$ python3 -q
>>> import numpy as np
>>> np.set_printoptions(suppress=True, linewidth=100)
>>> f = np.array([0, -3, 3, -1, 2, -2, -1, -1])
>>> rng = np.random.default_rng(8995)
>>> E = np.outer(rng.normal(size=13), f) + 0.3 * rng.normal(size=(13, 8))
>>> E.round(2)
array([[-0.24,  0.46, -0.2 ,  0.31, -0.05,  0.94,  0.08,  0.28],
       [-0.01,  0.91, -1.56,  0.83, -0.9 ,  0.63,  0.35,  0.52],
       [ 0.27,  6.35, -6.63,  2.01, -3.96,  3.4 ,  1.36,  2.17],
       [-0.19,  1.3 , -0.87,  0.34, -0.68,  0.78, -0.47,  0.06],
       [-0.08,  4.4 , -4.68,  1.8 , -2.93,  2.88,  1.46,  1.53],
       [ 0.2 ,  1.15, -0.74,  0.34, -0.11,  0.92,  0.5 ,  0.41],
       [ 0.12,  1.58, -1.85,  1.23, -1.47,  1.4 ,  0.27,  0.4 ],
       [-0.14,  0.56, -0.27,  0.26, -0.55,  0.91,  0.13,  0.17],
       [ 0.51, -3.87,  3.66, -1.31,  2.46, -1.86, -1.6 , -2.08],
       [-0.18, -0.29,  0.32, -0.19, -0.59, -0.07,  0.14, -0.11],
       [ 0.3 , -0.86,  0.87, -0.28,  0.4 , -0.85, -0.55,  0.07],
       [ 0.22,  0.26, -0.47, -0.32,  0.26,  0.2 , -0.03, -0.15],
       [-0.42,  3.31, -3.25,  0.76, -2.04,  2.14,  1.01,  1.09]])
>>> hat = E @ np.linalg.solve(E.T @ E, E.T)
>>> np.round(np.diag(hat), 2)
array([0.63, 0.55, 0.76, 0.83, 0.38, 0.68, 0.53, 0.41, 0.81, 0.68, 0.73, 0.49, 0.5 ])
>>> np.round(np.linalg.eigvalsh(hat), 2) + 0
array([0., 0., 0., 0., 0., 1., 1., 1., 1., 1., 1., 1., 1.])
>>> np.round(np.trace(hat), 2)
np.float64(8.0)
>>> data = np.load("out18.npy")
>>> data
array([[-2.15, -2.13,  0.02, -2.1 ,  0.  , -2.12, -0.01],
       [ 1.69,  1.64, -0.03,  1.63,  0.03,  1.6 ,  0.05],
       [ 1.65,  1.67,  0.04,  1.61,  0.05,  1.61,  0.04],
       [ 2.64,  2.66, -0.02,  2.69, -0.01,  2.72,  0.02],
       [-0.03, -0.09,  0.02, -0.04,  0.04, -0.01, -0.07],
       [ 1.79,  1.87,  0.01,  1.84, -0.06,  1.84,  0.05],
       [-0.79, -0.92, -0.04, -0.83,  0.04, -0.83,  0.04],
       [-1.68, -1.7 , -0.01, -1.67,  0.02, -1.72,  0.07],
       [-2.87, -2.85, -0.04, -2.86,  0.07, -2.9 ,  0.03],
       [ 3.36,  3.4 ,  0.04,  3.44, -0.09,  3.48,  0.02],
       [-1.47, -1.42, -0.05, -1.57,  0.01, -1.6 , -0.04],
       [ 2.37,  2.33, -0.02,  2.37,  0.02,  2.42,  0.06],
       [ 0.99,  1.07, -0.03,  1.1 ,  0.01,  1.05, -0.09],
       [ 1.16,  1.26, -0.11,  1.25,  0.02,  1.29, -0.07],
       [ 0.71,  0.7 ,  0.04,  0.69, -0.02,  0.69, -0.04],
       [-1.54, -1.51, -0.07, -1.59,  0.04, -1.6 ,  0.  ],
       [ 0.78,  0.62,  0.02,  0.7 ,  0.  ,  0.6 ,  0.03],
       [-0.09, -0.11, -0.05, -0.03,  0.05, -0.09,  0.04],
       [ 1.45,  1.48,  0.03,  1.47,  0.06,  1.44,  0.  ],
       [ 1.99,  1.94, -0.01,  1.92,  0.02,  1.88, -0.01],
       [-0.41, -0.36, -0.03, -0.34,  0.06, -0.28,  0.04],
       [-1.48, -1.53,  0.07, -1.58,  0.04, -1.5 ,  0.02],
       [-0.47, -0.54,  0.08, -0.43,  0.  , -0.52,  0.04],
       [ 0.72,  0.84,  0.02,  0.84,  0.  ,  0.75, -0.01],
       [ 0.38,  0.4 , -0.01,  0.34, -0.02,  0.28, -0.04],
       [-1.7 , -1.71, -0.01, -1.67, -0.01, -1.69, -0.02],
       [ 0.04,  0.07, -0.01,  0.02, -0.01, -0.01,  0.01],
       [-0.22, -0.25,  0.05, -0.23, -0.03, -0.29, -0.05],
       [ 3.71,  3.67,  0.05,  3.72,  0.  ,  3.77, -0.01],
       [-1.73, -1.62,  0.03, -1.67, -0.02, -1.61,  0.01]])
>>> np.linalg.matrix_rank(data, rtol=0.1)
np.int64(1)
>>> np.linalg.cond(data) > 100
np.True_
>>> np.argsort(-np.linalg.norm(data, axis=0).round(6), kind="stable")[:3]
array([5, 3, 1])
>>> [round(float(x), 2) for x in np.linalg.svd(data, compute_uv=False)[:3]]
[18.62, 0.3, 0.28]
>>> K = np.loadtxt("case2.csv", delimiter=",")
>>> K
array([[ 2., -1., -2.,  1.,  1., -2.],
       [-2.,  2.,  0.,  0.,  0., -1.],
       [-1.,  1., -4., -1.,  2., -1.],
       [-1.,  1.,  0.,  0.,  0., -2.],
       [ 2.,  1.,  2., -2., -1.,  2.]])
>>> out = K / np.sqrt((K ** 2).mean(axis=1, keepdims=True))
>>> np.linalg.matrix_rank(out) == np.linalg.matrix_rank(K)
np.True_
>>> np.round(K - K.mean(axis=1, keepdims=True), 2)
array([[ 2.17, -0.83, -1.83,  1.17,  1.17, -1.83],
       [-1.83,  2.17,  0.17,  0.17,  0.17, -0.83],
       [-0.33,  1.67, -3.33, -0.33,  2.67, -0.33],
       [-0.67,  1.33,  0.33,  0.33,  0.33, -1.67],
       [ 1.33,  0.33,  1.33, -2.67, -1.67,  1.33]])
>>> out[3]
array([-1.,  1.,  0.,  0.,  0., -2.])
>>> J = np.loadtxt("block17.csv", delimiter=",")
>>> J
array([[ 2., -2.,  0., -1., -1.,  1.,  1., -2.,  2.,  2.,  1., -3.],
       [-2.,  2., -2.,  0., -1., -1.,  1.,  1., -2.,  2.,  2.,  1.],
       [ 0., -2.,  2., -2.,  0., -1., -1.,  1.,  1., -2.,  2.,  2.],
       [-1.,  0., -2.,  2., -2.,  0., -1., -1.,  1.,  1., -2.,  2.],
       [-1., -1.,  0., -2.,  2., -2.,  0., -1., -1.,  1.,  1., -2.],
       [ 1., -1., -1.,  0., -2.,  2., -2.,  0., -1., -1.,  1.,  1.],
       [ 1.,  1., -1., -1.,  0., -2.,  2., -2.,  0., -1., -1.,  1.],
       [-2.,  1.,  1., -1., -1.,  0., -2.,  2., -2.,  0., -1., -1.],
       [ 2., -2.,  1.,  1., -1., -1.,  0., -2.,  2., -2.,  0., -1.],
       [ 2.,  2., -2.,  1.,  1., -1., -1.,  0., -2.,  2., -2.,  0.],
       [ 1.,  2.,  2., -2.,  1.,  1., -1., -1.,  0., -2.,  2., -2.],
       [-3.,  1.,  2.,  2., -2.,  1.,  1., -1., -1.,  0., -2.,  2.]])
>>> np.round(np.linalg.svd(J, compute_uv=False), 2)
array([9.4 , 7.41, 7.15, 5.35, 4.97, 4.95, 4.04, 3.21, 2.06, 2.04, 1.98, 1.65])
>>> J.sum(axis=1)
array([ 0.,  1.,  0., -3., -6., -3., -3., -6., -3.,  0.,  1.,  0.])
>>> J.shape
(12, 12)
>>> J.sum(axis=0)
array([ 0.,  1.,  0., -3., -6., -3., -3., -6., -3.,  0.,  1.,  0.])
>>> J - J[0]
array([[ 0.,  0.,  0.,  0.,  0.,  0.,  0.,  0.,  0.,  0.,  0.,  0.],
       [-4.,  4., -2.,  1.,  0., -2.,  0.,  3., -4.,  0.,  1.,  4.],
       [-2.,  0.,  2., -1.,  1., -2., -2.,  3., -1., -4.,  1.,  5.],
       [-3.,  2., -2.,  3., -1., -1., -2.,  1., -1., -1., -3.,  5.],
       [-3.,  1.,  0., -1.,  3., -3., -1.,  1., -3., -1.,  0.,  1.],
       [-1.,  1., -1.,  1., -1.,  1., -3.,  2., -3., -3.,  0.,  4.],
       [-1.,  3., -1.,  0.,  1., -3.,  1.,  0., -2., -3., -2.,  4.],
       [-4.,  3.,  1.,  0.,  0., -1., -3.,  4., -4., -2., -2.,  2.],
       [ 0.,  0.,  1.,  2.,  0., -2., -1.,  0.,  0., -4., -1.,  2.],
       [ 0.,  4., -2.,  2.,  2., -2., -2.,  2., -4.,  0., -3.,  3.],
       [-1.,  4.,  2., -1.,  2.,  0., -2.,  1., -2., -4.,  1.,  1.],
       [-5.,  3.,  2.,  3., -1.,  0.,  0.,  1., -3., -2., -3.,  5.]])
>>> np.unravel_index(np.abs(J).argmax(), J.shape)
(np.int64(0), np.int64(11))
>>> np.round(J.mean(axis=0), 2)
array([ 0.  ,  0.08,  0.  , -0.25, -0.5 , -0.25, -0.25, -0.5 , -0.25,  0.  ,  0.08,  0.  ])
>>> np.diff(J, axis=0)
array([[-4.,  4., -2.,  1.,  0., -2.,  0.,  3., -4.,  0.,  1.,  4.],
       [ 2., -4.,  4., -2.,  1.,  0., -2.,  0.,  3., -4.,  0.,  1.],
       [-1.,  2., -4.,  4., -2.,  1.,  0., -2.,  0.,  3., -4.,  0.],
       [ 0., -1.,  2., -4.,  4., -2.,  1.,  0., -2.,  0.,  3., -4.],
       [ 2.,  0., -1.,  2., -4.,  4., -2.,  1.,  0., -2.,  0.,  3.],
       [ 0.,  2.,  0., -1.,  2., -4.,  4., -2.,  1.,  0., -2.,  0.],
       [-3.,  0.,  2.,  0., -1.,  2., -4.,  4., -2.,  1.,  0., -2.],
       [ 4., -3.,  0.,  2.,  0., -1.,  2., -4.,  4., -2.,  1.,  0.],
       [ 0.,  4., -3.,  0.,  2.,  0., -1.,  2., -4.,  4., -2.,  1.],
       [-1.,  0.,  4., -3.,  0.,  2.,  0., -1.,  2., -4.,  4., -2.],
       [-4., -1.,  0.,  4., -3.,  0.,  2.,  0., -1.,  2., -4.,  4.]])
>>> J.reshape(2, -1)
array([[ 2., -2.,  0., -1., -1.,  1.,  1., -2.,  2.,  2.,  1., -3., -2.,  2., -2.,  0., -1., -1.,
         1.,  1., -2.,  2.,  2.,  1.,  0., -2.,  2., -2.,  0., -1., -1.,  1.,  1., -2.,  2.,  2.,
        -1.,  0., -2.,  2., -2.,  0., -1., -1.,  1.,  1., -2.,  2., -1., -1.,  0., -2.,  2., -2.,
         0., -1., -1.,  1.,  1., -2.,  1., -1., -1.,  0., -2.,  2., -2.,  0., -1., -1.,  1.,  1.],
       [ 1.,  1., -1., -1.,  0., -2.,  2., -2.,  0., -1., -1.,  1., -2.,  1.,  1., -1., -1.,  0.,
        -2.,  2., -2.,  0., -1., -1.,  2., -2.,  1.,  1., -1., -1.,  0., -2.,  2., -2.,  0., -1.,
         2.,  2., -2.,  1.,  1., -1., -1.,  0., -2.,  2., -2.,  0.,  1.,  2.,  2., -2.,  1.,  1.,
        -1., -1.,  0., -2.,  2., -2., -3.,  1.,  2.,  2., -2.,  1.,  1., -1., -1.,  0., -2.,  2.]])
>>> J.reshape(-1, 2)
array([[ 2., -2.],
       [ 0., -1.],
       [-1.,  1.],
       [ 1., -2.],
       [ 2.,  2.],
       [ 1., -3.],
       [-2.,  2.],
       [-2.,  0.],
       [-1., -1.],
       [ 1.,  1.],
       [-2.,  2.],
       [ 2.,  1.],
       [ 0., -2.],
       [ 2., -2.],
       [ 0., -1.],
       [-1.,  1.],
       [ 1., -2.],
       [ 2.,  2.],
       [-1.,  0.],
       [-2.,  2.],
       [-2.,  0.],
       [-1., -1.],
       [ 1.,  1.],
       [-2.,  2.],
       [-1., -1.],
       [ 0., -2.],
       [ 2., -2.],
       [ 0., -1.],
       [-1.,  1.],
       [ 1., -2.],
       [ 1., -1.],
       [-1.,  0.],
       [-2.,  2.],
       [-2.,  0.],
       [-1., -1.],
       [ 1.,  1.],
       [ 1.,  1.],
       [-1., -1.],
       [ 0., -2.],
       [ 2., -2.],
       [ 0., -1.],
       [-1.,  1.],
       [-2.,  1.],
       [ 1., -1.],
       [-1.,  0.],
       [-2.,  2.],
       [-2.,  0.],
       [-1., -1.],
       [ 2., -2.],
       [ 1.,  1.],
       [-1., -1.],
       [ 0., -2.],
       [ 2., -2.],
       [ 0., -1.],
       [ 2.,  2.],
       [-2.,  1.],
       [ 1., -1.],
       [-1.,  0.],
       [-2.,  2.],
       [-2.,  0.],
       [ 1.,  2.],
       [ 2., -2.],
       [ 1.,  1.],
       [-1., -1.],
       [ 0., -2.],
       [ 2., -2.],
       [-3.,  1.],
       [ 2.,  2.],
       [-2.,  1.],
       [ 1., -1.],
       [-1.,  0.],
       [-2.,  2.]])
>>> blk = J.reshape(12, 2, -1)
>>> blk.sum(axis=1)
array([[ 3., -4.,  2.,  1.,  0., -2.],
       [-1.,  3., -4.,  2.,  1.,  0.],
       [-1., -1.,  3., -4.,  2.,  1.],
       [-2., -1., -1.,  3., -4.,  2.],
       [-1., -2., -1., -1.,  3., -4.],
       [-1., -1., -2., -1., -1.,  3.],
       [ 3., -1., -1., -2., -1., -1.],
       [-4.,  3., -1., -1., -2., -1.],
       [ 2., -4.,  3., -1., -1., -2.],
       [ 1.,  2., -4.,  3., -1., -1.],
       [ 0.,  1.,  2., -4.,  3., -1.],
       [-2.,  0.,  1.,  2., -4.,  3.]])
>>> w1 = np.array([[1, 0, -2, 2, 2, -3],
...     [-3, 3, -3, 2, -2, 3],
...     [-1, -3, -1, 3, -2, 2],
...     [-2, -3, 3, 0, -1, 2],
...     [3, -2, 3, 2, -3, 2],
...     [3, -3, 3, -2, 1, -3],
...     [-1, 2, 2, -2, 2, -1],
...     [1, 0, -1, 3, -2, -1],
...     [1, -1, -2, -1, 1, -1],
...     [2, 1, -1, 3, 1, -2],
...     [-2, 1, 3, -1, 1, -1],
...     [2, 0, 2, 3, -1, -2]])
>>> c = np.array([-5, -2, 3, -4, -2, -4])
>>> H = np.maximum(J @ w1 + c, 0)
>>> H
array([[ 0.,  0.,  0.,  0., 25.,  0.],
       [ 0., 23.,  8.,  0.,  0.,  0.],
       [ 0.,  0.,  5.,  2.,  0.,  0.],
       [ 0.,  0.,  1.,  0.,  2.,  0.],
       [ 0.,  6.,  3.,  0.,  0.,  5.],
       [ 0.,  0.,  9.,  0.,  6.,  0.],
       [ 0., 15.,  0.,  0.,  4.,  0.],
       [ 0.,  0.,  0.,  5.,  0.,  8.],
       [ 0.,  0.,  0.,  0., 10.,  0.],
       [ 0.,  8.,  0., 14.,  0.,  0.],
       [ 0.,  0.,  0.,  0.,  0.,  6.],
       [ 0.,  0., 10.,  0.,  0.,  8.]])
>>> np.linalg.matrix_rank(H)
np.int64(5)
>>> cent = np.array([[-8, 5], [3, -4], [0, 7], [-9, -7], [6, -8], [-3, 3]])
>>> w1 @ cent
array([[ -5, -48],
       [ -6, -37],
       [-46,   1],
       [ -5,  37],
       [-72,  60],
       [  0,  45],
       [ 47,  -4],
       [-44, -10],
       [  7,  -9],
       [-28, -36],
       [ 37,   3],
       [-43,   5]])
>>> (H @ cent).round(6).argmax(axis=1)
array([0, 0, 1, 0, 1, 0, 0, 1, 0, 0, 1, 1])
>>> H @ cent
array([[ 150., -200.],
       [  69.,  -36.],
       [ -18.,   21.],
       [  12.,   -9.],
       [   3.,   12.],
       [  36.,   15.],
       [  69.,  -92.],
       [ -69.,  -11.],
       [  60.,  -80.],
       [-102., -130.],
       [ -18.,   18.],
       [ -24.,   94.]])
>>> Q, R = np.linalg.qr(J)
>>> np.allclose(R.T @ R, J.T @ J)
True
>>> np.round(Q.T @ Q, 2) + 0
array([[1., 0., 0., 0., 0., 0., 0., 0., 0., 0., 0., 0.],
       [0., 1., 0., 0., 0., 0., 0., 0., 0., 0., 0., 0.],
       [0., 0., 1., 0., 0., 0., 0., 0., 0., 0., 0., 0.],
       [0., 0., 0., 1., 0., 0., 0., 0., 0., 0., 0., 0.],
       [0., 0., 0., 0., 1., 0., 0., 0., 0., 0., 0., 0.],
       [0., 0., 0., 0., 0., 1., 0., 0., 0., 0., 0., 0.],
       [0., 0., 0., 0., 0., 0., 1., 0., 0., 0., 0., 0.],
       [0., 0., 0., 0., 0., 0., 0., 1., 0., 0., 0., 0.],
       [0., 0., 0., 0., 0., 0., 0., 0., 1., 0., 0., 0.],
       [0., 0., 0., 0., 0., 0., 0., 0., 0., 1., 0., 0.],
       [0., 0., 0., 0., 0., 0., 0., 0., 0., 0., 1., 0.],
       [0., 0., 0., 0., 0., 0., 0., 0., 0., 0., 0., 1.]])
>>> Q.round(2) + 0
array([[-0.34,  0.28,  0.04,  0.14, -0.37, -0.15, -0.4 ,  0.15, -0.02,  0.66, -0.06,  0.01],
       [ 0.34, -0.28,  0.36,  0.23, -0.28,  0.21, -0.19, -0.21, -0.04,  0.1 ,  0.64, -0.06],
       [ 0.  ,  0.39, -0.27,  0.29, -0.13,  0.31,  0.26, -0.27,  0.12,  0.02,  0.11,  0.63],
       [ 0.17,  0.06,  0.44, -0.24, -0.22,  0.09,  0.29,  0.46,  0.57,  0.06, -0.08,  0.15],
       [ 0.17,  0.25,  0.1 ,  0.48,  0.4 ,  0.15,  0.11,  0.59, -0.32,  0.07,  0.1 , -0.07],
       [-0.17,  0.14,  0.22,  0.04, -0.52, -0.37,  0.28,  0.12, -0.46, -0.41,  0.08,  0.09],
       [-0.17, -0.25,  0.1 ,  0.25, -0.24,  0.53, -0.38,  0.14, -0.03, -0.36, -0.44,  0.09],
       [ 0.34, -0.08, -0.18,  0.22, -0.35,  0.12,  0.45, -0.16, -0.09,  0.27, -0.4 , -0.43],
       [-0.34,  0.28, -0.16, -0.37, -0.12,  0.55,  0.13,  0.09, -0.07, -0.06,  0.33, -0.43],
       [-0.34, -0.51,  0.19, -0.15,  0.16,  0.19,  0.37,  0.  , -0.34,  0.39, -0.02,  0.31],
       [-0.17, -0.45, -0.57,  0.24, -0.18, -0.17,  0.1 ,  0.4 ,  0.27, -0.05,  0.3 ,  0.  ],
       [ 0.51, -0.02, -0.34, -0.47, -0.18,  0.09, -0.23,  0.28, -0.37,  0.1 , -0.02,  0.29]])
>>> np.trace(Q @ Q.T)
np.float64(12.0)
